$ ipython --no-banner

In [1]: import numpy as np

In [2]: np.set_printoptions(precision=3, suppress=True, linewidth=200, legacy="1.25")

In [3]: rnd = lambda a: np.round(a, 3) + 0

In [4]: J = np.loadtxt("arr.csv", delimiter=",")

In [5]: print(J)
[[3. 1. 2. 3. 2. 0. 3. 4. 5. 2. 4.]
 [0. 0. 4. 1. 3. 4. 5. 2. 3. 1. 5.]
 [0. 0. 3. 0. 2. 0. 2. 2. 3. 2. 0.]
 [0. 0. 0. 2. 5. 3. 5. 0. 0. 0. 3.]
 [0. 0. 0. 0. 2. 5. 2. 1. 5. 3. 5.]
 [0. 0. 0. 0. 0. 1. 1. 1. 5. 4. 2.]
 [0. 0. 0. 0. 0. 0. 1. 0. 5. 4. 3.]
 [0. 0. 0. 0. 0. 0. 0. 4. 5. 0. 1.]
 [0. 0. 0. 0. 0. 0. 0. 0. 0. 5. 3.]
 [0. 0. 0. 0. 0. 0. 0. 0. 0. 5. 2.]
 [0. 0. 0. 0. 0. 0. 0. 0. 0. 0. 2.]]

In [6]: # rank 10

In [7]: rk = np.linalg.matrix_rank(J)

In [8]: print(rk)
10

In [9]: null = np.linalg.svd(J)[2][rk:].T

In [10]: print([int(np.linalg.matrix_rank(J[:i])) for i in range(1, len(J) + 1)])
[1, 2, 3, 4, 5, 6, 7, 8, 9, 10, 10]

In [11]: print(null.shape)
(11, 1)

In [12]: print([int(np.linalg.matrix_rank(np.delete(J, i, axis=0))) for i in range(11)])
[9, 9, 9, 9, 9, 9, 9, 9, 10, 10, 10]

In [13]: print(rnd(null[:, 0] / null[np.abs(null[:, 0]).round(6).argmax(), 0]))
[-0.333  1.     0.     0.     0.     0.     0.     0.     0.     0.     0.   ]

In [14]: print(np.linalg.matrix_rank(J.T @ J), np.linalg.matrix_rank(J @ J.T))
10 10

In [15]: x = np.array([2, -5, 2, 4, -4, -3, -4, -2, 4, -1, -1])

In [16]: print(J @ x)
[  3. -30.  -4. -44. -21.   5.   9.  11.  -8.  -7.  -2.]

In [17]: print(np.einsum("ij,j->i", J, x))
[  3. -30.  -4. -44. -21.   5.   9.  11.  -8.  -7.  -2.]

In [18]: print(J * x)
[[  6.  -5.   4.  12.  -8.  -0. -12.  -8.  20.  -2.  -4.]
 [  0.  -0.   8.   4. -12. -12. -20.  -4.  12.  -1.  -5.]
 [  0.  -0.   6.   0.  -8.  -0.  -8.  -4.  12.  -2.  -0.]
 [  0.  -0.   0.   8. -20.  -9. -20.  -0.   0.  -0.  -3.]
 [  0.  -0.   0.   0.  -8. -15.  -8.  -2.  20.  -3.  -5.]
 [  0.  -0.   0.   0.  -0.  -3.  -4.  -2.  20.  -4.  -2.]
 [  0.  -0.   0.   0.  -0.  -0.  -4.  -0.  20.  -4.  -3.]
 [  0.  -0.   0.   0.  -0.  -0.  -0.  -8.  20.  -0.  -1.]
 [  0.  -0.   0.   0.  -0.  -0.  -0.  -0.   0.  -5.  -3.]
 [  0.  -0.   0.   0.  -0.  -0.  -0.  -0.   0.  -5.  -2.]
 [  0.  -0.   0.   0.  -0.  -0.  -0.  -0.   0.  -0.  -2.]]

In [19]: feats = np.loadtxt("run6.csv", delimiter=",")

In [20]: print(rnd(feats))
[[-3.802  2.197  3.777 -2.652 -7.39  -2.192]
 [ 7.852  1.127 -1.267 -5.413  0.45  -2.444]
 [-2.767 -2.59  -2.084  6.125  5.577  3.56 ]
 [-0.502 -2.651 -2.895  5.305  6.716  3.33 ]
 [-8.07  -0.883  1.619  5.035 -1.182  2.173]
 [ 2.649 -2.397 -3.631  3.514  7.415  2.593]
 [-6.46   1.4    3.727 -0.021 -6.457 -0.853]
 [ 1.199 -2.563 -3.349  4.433  7.222  2.993]
 [-2.271 -2.622 -2.283  5.981  5.874  3.533]
 [ 1.052  2.655  2.72  -5.541 -6.49  -3.41 ]
 [ 7.809  1.165 -1.208 -5.47   0.331 -2.486]
 [-8.1   -0.84   1.679  4.964 -1.308  2.124]
 [ 6.969 -1.154 -3.61  -0.662  6.034  0.482]
 [ 7.891 -0.488 -3.143 -2.323  4.691 -0.461]
 [ 8.145 -0.145 -2.831 -3.088  3.905 -0.917]
 [ 5.641  2.143  0.629 -6.453 -3.164 -3.397]
 [-6.725 -1.79   0.133  6.224  1.773  3.109]
 [ 1.863 -2.498 -3.491  4.033  7.339  2.823]
 [ 7.507  1.392 -0.848 -5.78  -0.392 -2.724]
 [-3.407 -2.532 -1.808  6.278  5.149  3.575]
 [-4.915  1.933  3.837 -1.686 -7.183 -1.718]
 [ 7.562  1.355 -0.909 -5.733 -0.272 -2.686]
 [ 1.488  2.65   2.572 -5.712 -6.288 -3.462]
 [ 5.74  -1.679 -3.814  0.857  6.876  1.294]
 [ 1.889  2.639  2.427 -5.856 -6.084 -3.502]
 [-7.786  0.592  3.228  2.081 -4.917  0.32 ]
 [-8.227 -0.046  2.636  3.49  -3.439  1.164]
 [-6.181 -1.987 -0.272  6.377  2.522  3.278]
 [ 5.93  -1.612 -3.798  0.648  6.781  1.185]
 [ 0.255 -2.626 -3.113  4.944  6.977  3.197]
 [-8.269 -0.342  2.309  4.077 -2.683  1.534]
 [-7.521  0.81   3.393  1.552 -5.372  0.016]
 [ 3.185  2.555  1.906 -6.23  -5.303 -3.573]
 [-0.333  2.622  3.134 -4.904 -7.001 -3.182]
 [-5.428  1.782  3.831 -1.184 -7.01  -1.463]
 [-1.534 -2.649 -2.555  5.729  6.265  3.467]
 [-7.848  0.532  3.18   2.221 -4.788  0.401]
 [ 7.501 -0.825 -3.403 -1.516  5.402  0.005]
 [-0.592  2.607  3.202 -4.769 -7.075 -3.129]
 [-5.948 -2.058 -0.431  6.418  2.81   3.334]
 [ 3.359 -2.281 -3.731  2.998  7.42   2.355]
 [ 4.005  2.459  1.528 -6.386 -4.699 -3.566]
 [-7.403 -1.457  0.739  5.863  0.607  2.79 ]
 [-6.321  1.459  3.75  -0.193 -6.552 -0.945]
 [-4.695  1.992  3.833 -1.889 -7.24  -1.819]
 [-2.921  2.355  3.673 -3.322 -7.424 -2.506]
 [ 6.22   1.974  0.245 -6.369 -2.473 -3.267]
 [ 2.092 -2.471 -3.535  3.887  7.368  2.76 ]]

In [21]: U, sv, vt = np.linalg.svd(feats)

In [22]: evecs = vt[:(sv > 1e-8).sum()]

In [23]: rng = np.random.default_rng(6350)

In [24]: x = feats[15] + -3 * feats[5] + rng.integers(2) * np.eye(6)[0]

In [25]: print(rnd(x))
[ -2.305   9.333  11.523 -16.996 -25.408 -11.177]

In [26]: print(np.linalg.matrix_rank(np.vstack([feats, x])))
2

In [27]: M = np.loadtxt("test7.csv", delimiter=",")

In [28]: print(M)
[[-1.  -0.2  2.1  1.  -0.1]
 [-0.3 -0.4 -0.5 -1.6  0. ]
 [-1.1 -1.5  1.2 -1.3 -0.1]
 [ 1.3  0.3 -0.5 -0.6  1.2]
 [-1.5 -1.8 -0.4  0.  -0.8]
 [ 2.4 -1.5  0.4 -1.7  0. ]
 [-0.1 -0.1 -2.2  1.   0.1]
 [ 0.2 -0.5 -0.1 -0.7 -1.1]
 [ 2.   0.3  0.2  2.1 -0.6]
 [-0.4 -2.4  0.2  0.2 -2. ]
 [-0.6  1.9  0.1  1.1 -1.5]
 [ 0.6 -0.2 -1.2 -0.6  0.1]
 [-0.1 -0.6  0.3  0.5  0.5]
 [-1.7  0.5  1.1  0.2  0.9]
 [ 1.3  2.7 -0.7 -1.1 -2.1]
 [ 1.3  0.7  1.5  0.5 -2.3]
 [-1.6  0.4  1.7 -0.6 -0.5]
 [ 0.1 -2.1  1.2 -0.1 -1.2]
 [-0.2 -0.5 -0.3  1.4  0.4]
 [-0.5 -2.3  0.  -0.1 -0.4]
 [ 0.5  0.8 -1.5  1.7 -1.7]
 [ 0.4  0.3  1.1  1.8 -1.7]
 [ 0.  -1.3  0.9 -0.4 -0.5]
 [ 2.6  2.3 -0.2 -0.3 -0.4]
 [ 2.  -0.6  1.6 -0.3  0.4]
 [-0.9  1.1 -0.4  1.7  0.7]
 [-1.   0.4 -1.2  0.6  1.1]
 [ 0.1  3.1 -0.9 -0.3  0.6]
 [-1.3  2.1  0.9 -0.9  0.2]
 [ 0.5 -0.6  0.2  0.9  1.4]
 [-1.9 -0.1 -1.1  0.2  1.4]
 [ 1.2 -0.4  0.9 -1.  -0.7]
 [ 1.3 -1.4 -1.   0.4 -0.2]
 [-0.3  1.1  0.   1.3 -0.6]
 [-0.7  0.1  0.2 -2.7 -1.3]
 [-1.6 -1.  -0.5  1.2  1.6]
 [ 2.3  0.4 -1.7  1.6 -1. ]
 [-2.   4.5  1.5  2.  -1. ]
 [-1.4 -0.3  0.1  1.2 -0.8]
 [-0.2 -1.9 -0.2 -0.8 -0.5]]

In [29]: C2 = np.cov(M, rowvar=False)

In [30]: print(C2.shape)
(5, 5)

In [31]: print(rnd(np.polyfit(M[:, 0], M[:, 1], 1)))
[-0.021  0.032]

In [32]: print(rnd(np.median(M, axis=0)))
[-0.15 -0.15  0.05  0.2  -0.4 ]

In [33]: print(rnd(M.std(axis=0)))
[1.247 1.488 0.999 1.122 0.99 ]

In [34]: print(rnd(np.linalg.eigvalsh(C2)[::-1]))
[2.419 1.739 1.288 1.069 0.671]

In [35]: print(np.argwhere(np.triu(np.abs(np.corrcoef(M.T)) > 0.8, 1)))
[]

In [36]: print(np.argsort(-M.std(axis=0).round(6), kind="stable"))
[1 0 3 2 4]

In [37]: print(rnd(np.corrcoef(M[:, 0], M[:, 1])[0, 1]))
-0.017

In [38]: dist = np.linalg.norm(M[:, None] - M[None], axis=-1)

In [39]: print(np.unravel_index(dist.round(6).argmax(), dist.shape))
(5, 37)

In [40]: print(dist.shape)
(40, 40)

In [41]: print(np.linalg.matrix_rank(dist ** 2))
7

In [42]: print(dist[24].round(6).argsort(kind="stable")[:4])
[24 31  5 22]

In [43]: print((dist + 1e9 * np.eye(40)).round(6).argmin(axis=1))
[16 11 22 11 19 31 26 22 36 17 33  1 18 16 23 21 13 22 12 39 36 15 17 14 31 33 30 28 16 12 26  7 11 10  1 30 20 10 18 19]

In [44]: print(rnd(dist[:5, :5]))
[[0.    3.75  2.793 4.068 3.248]
 [3.75  0.    2.2   2.343 2.571]
 [2.793 2.2   0.    3.751 2.234]
 [4.068 2.343 3.751 0.    4.077]
 [3.248 2.571 2.234 4.077 0.   ]]

In [45]: print(rnd(M.sum(axis=0)))
[ -0.3   1.3   2.8   7.5 -12.5]

In [46]: print(np.unravel_index(np.abs(M).argmax(), M.shape))
(37, 1)

In [47]: print(np.count_nonzero(M))
194

In [48]: print(np.linalg.matrix_rank(M))
5

In [49]: print(rnd(M.sum(axis=1)))
[ 1.8 -2.8 -2.8  1.7 -4.5 -0.4 -1.3 -2.2  4.  -4.4  1.  -1.3  0.6  1.   0.1  1.7 -0.6 -2.1  0.8 -3.3 -0.2  1.9 -1.3  4.   3.1  2.2 -0.1  2.6  1.   2.4 -1.5  0.  -0.9  1.5 -4.4 -0.3  1.6  5.  -1.2
 -3.6]

In [50]: print(np.abs(M).max())
4.5

In [51]: Q, evecs = np.linalg.qr(M[:, :4])[0], np.linalg.qr(M[:, 4:])[0]

In [52]: sv = np.linalg.svd(Q.T @ evecs, compute_uv=False)

In [53]: print(rnd(np.linalg.norm(Q @ Q.T - evecs @ evecs.T, 2)))
1.0

In [54]: X = np.loadtxt("m.csv", delimiter=",")

In [55]: print(X)
[[  78.   10.   78.   19.  -20.  -19.   67.   22.  -98.   -9.   12.]
 [  10.  172. -127.  106. -121.  -83. -101.    2.    7.  -76.  -33.]
 [  78. -127.  197.  -70.   70.   37.  152.   23. -108.   59.   22.]
 [  19.  106.  -70.  110.  -92.   18.  -66.  -71.  -17.   -1.   18.]
 [ -20. -121.   70.  -92.   99.   34.   69.   31.    9.   25.   19.]
 [ -19.  -83.   37.   18.   34.  163.    8. -134.    7.  118.   72.]
 [  67. -101.  152.  -66.   69.    8.  137.   54.  -98.   14.   27.]
 [  22.    2.   23.  -71.   31. -134.   54.  154.  -25. -103.  -45.]
 [ -98.    7. -108.  -17.    9.    7.  -98.  -25.  129.    6.  -31.]
 [  -9.  -76.   59.   -1.   25.  118.   14. -103.    6.  110.   31.]
 [  12.  -33.   22.   18.   19.   72.   27.  -45.  -31.   31.   59.]]

In [56]: # symmetric, so the eigenvalues are real

In [57]: evals, evecs = np.linalg.eigh(X)

In [58]: x = np.array([3, 0, 1, 0, 2, 2, 2, 3, 1, 1, 1])

In [59]: print(rnd(x @ X @ x / (x @ x)), rnd(evals[0]), rnd(evals[-1]))
175.735 0.0 618.974

In [60]: print(rnd(evecs * np.maximum(evals, 0) @ evecs.T))
[[  78.   10.   78.   19.  -20.  -19.   67.   22.  -98.   -9.   12.]
 [  10.  172. -127.  106. -121.  -83. -101.    2.    7.  -76.  -33.]
 [  78. -127.  197.  -70.   70.   37.  152.   23. -108.   59.   22.]
 [  19.  106.  -70.  110.  -92.   18.  -66.  -71.  -17.   -1.   18.]
 [ -20. -121.   70.  -92.   99.   34.   69.   31.    9.   25.   19.]
 [ -19.  -83.   37.   18.   34.  163.    8. -134.    7.  118.   72.]
 [  67. -101.  152.  -66.   69.    8.  137.   54.  -98.   14.   27.]
 [  22.    2.   23.  -71.   31. -134.   54.  154.  -25. -103.  -45.]
 [ -98.    7. -108.  -17.    9.    7.  -98.  -25.  129.    6.  -31.]
 [  -9.  -76.   59.   -1.   25.  118.   14. -103.    6.  110.   31.]
 [  12.  -33.   22.   18.   19.   72.   27.  -45.  -31.   31.   59.]]

In [61]: print(rnd(evecs * np.abs(evals) @ evecs.T))
[[  78.   10.   78.   19.  -20.  -19.   67.   22.  -98.   -9.   12.]
 [  10.  172. -127.  106. -121.  -83. -101.    2.    7.  -76.  -33.]
 [  78. -127.  197.  -70.   70.   37.  152.   23. -108.   59.   22.]
 [  19.  106.  -70.  110.  -92.   18.  -66.  -71.  -17.   -1.   18.]
 [ -20. -121.   70.  -92.   99.   34.   69.   31.    9.   25.   19.]
 [ -19.  -83.   37.   18.   34.  163.    8. -134.    7.  118.   72.]
 [  67. -101.  152.  -66.   69.    8.  137.   54.  -98.   14.   27.]
 [  22.    2.   23.  -71.   31. -134.   54.  154.  -25. -103.  -45.]
 [ -98.    7. -108.  -17.    9.    7.  -98.  -25.  129.    6.  -31.]
 [  -9.  -76.   59.   -1.   25.  118.   14. -103.    6.  110.   31.]
 [  12.  -33.   22.   18.   19.   72.   27.  -45.  -31.   31.   59.]]
